% python3 -q
>>> import numpy as np
>>> np.set_printoptions(suppress=True, linewidth=140)
>>> tidy = lambda a: np.round(a, 2) + 0
>>> mat = np.loadtxt("arr.csv", delimiter=",")
>>> mat
array([[  9.03,   0.  ,  -8.04],
       [ -0.9 ,   1.88,   3.96],
       [ 19.01,  -2.01, -19.93],
       [-16.97,  -2.11,  11.83]])
>>> np.linalg.matrix_rank(mat, rtol=0.1)
np.int64(2)
>>> np.argsort(-np.linalg.norm(mat, axis=0).round(6), kind="stable")[:3]
array([0, 2, 1])
>>> round(np.log10(np.linalg.cond(mat)))
2
>>> ang = np.radians(60)
>>> Rm = np.eye(3)
>>> Rm[1, 1] = Rm[0, 0] = np.cos(ang)
>>> Rm[1, 0], Rm[0, 1] = -np.sin(ang), np.sin(ang)
>>> tidy(Rm)
array([[ 0.5 ,  0.87,  0.  ],
       [-0.87,  0.5 ,  0.  ],
       [ 0.  ,  0.  ,  1.  ]])
>>> B = mat @ Rm.T
>>> tidy(np.abs(B - mat).max(axis=0))
array([11.25, 15.75,  0.  ])
>>> tidy(np.linalg.svd(mat, compute_uv=False)), tidy(np.linalg.svd(B, compute_uv=False))
(array([36.51,  5.3 ,  0.12]), array([36.51,  5.3 ,  0.12]))
>>> np.allclose(np.linalg.norm(mat, axis=1), np.linalg.norm(B, axis=1))
True
>>> B = np.array([[-1, 0, -1], [0, 1, -1], [3, 3, 2]])
>>> tidy(mat @ B)
array([[-33.15, -24.12, -25.11],
       [ 12.78,  13.76,   6.94],
       [-78.8 , -61.8 , -56.86],
       [ 52.46,  33.38,  42.74]])
>>> np.vstack([mat, B.T]).shape
(7, 3)
>>> np.linalg.matrix_rank(np.vstack([mat, B.T]))
np.int64(3)
>>> x0 = np.array([-2, 2, 1])
>>> rhs = mat @ x0
>>> tidy(np.linalg.pinv(mat) @ mat)
array([[1., 0., 0.],
       [0., 1., 0.],
       [0., 0., 1.]])
>>> tidy(np.linalg.solve(mat.T @ mat, mat.T @ rhs))
array([-2.,  2.,  1.])
>>> tidy(rhs)
array([-26.1 ,   9.52, -61.97,  41.55])
>>> rng = np.random.default_rng(6386)
>>> rhs = rhs + 0.1 * rng.normal(size=4)
>>> tidy(rhs)
array([-26.23,   9.52, -61.84,  41.5 ])
>>> c, *_ = np.linalg.lstsq(mat, rhs)
>>> tidy(np.linalg.norm(rhs - mat @ c))
np.float64(0.16)
>>> [round(float(np.linalg.norm(np.linalg.solve(mat.T @ mat + lam * np.eye(3), mat.T @ rhs))), 2) for lam in (0, 1, 10, 100)]
[2.75, 2.31, 2.24, 2.03]
>>> c.round()
array([-2.,  2.,  1.])
>>> tidy(c)
array([-1.82,  1.68,  1.2 ])
>>> U, sv, Vt = np.linalg.svd(mat)
>>> np.argmax(sv[:-1] / (sv[1:] + 1e-6)) + 1
np.int64(2)
>>> tidy(sv)
array([36.51,  5.3 ,  0.12])
>>> B = U[:, :2] @ np.diag(sv[:2]) @ Vt[:2]
>>> tidy(np.linalg.norm(mat - B) / np.linalg.norm(mat))
np.float64(0.0)
>>> np.linalg.matrix_rank(mat, rtol=0.05)
np.int64(2)
>>> np.linalg.matrix_rank(B)
np.int64(2)
>>> tidy(np.abs(mat - B).max())
np.float64(0.07)
>>> W0 = np.array([[16.75, 10.77, -1.88],
...     [7.98, -5.44, 17.52],
...     [9.36, 2.12, 17.55],
...     [-14.75, 8.19, 10.75],
...     [-7.74, 18.03, -3.9],
...     [-11.24, 16.5, -1.11],
...     [13.77, -13.06, 6.32],
...     [-18.05, 2.87, -8.11],
...     [-19.5, 2.89, 3.39],
...     [-6.81, -0.84, 18.79],
...     [6.18, -15.15, -11.51],
...     [7.44, -12.13, 14.05],
...     [-10.18, 15.57, -7.34],
...     [-16.84, -10.68, -1.54],
...     [-15.04, -6.38, -11.54],
...     [-6.37, 1.53, 18.9],
...     [1.94, -2.57, 19.74],
...     [-3.02, 2.11, -19.66],
...     [-17.24, 7.26, 7.07]])
>>> cov = mat.T @ mat
>>> np.allclose(cov, cov.T)
True
>>> tidy(cov)
array([[ 731.71,   -4.1 , -655.79],
       [  -4.1 ,   12.03,   22.54],
       [-655.79,   22.54,  617.48]])
>>> tidy(np.linalg.eigvalsh(cov)[::-1])
array([1333.12,   28.08,    0.01])
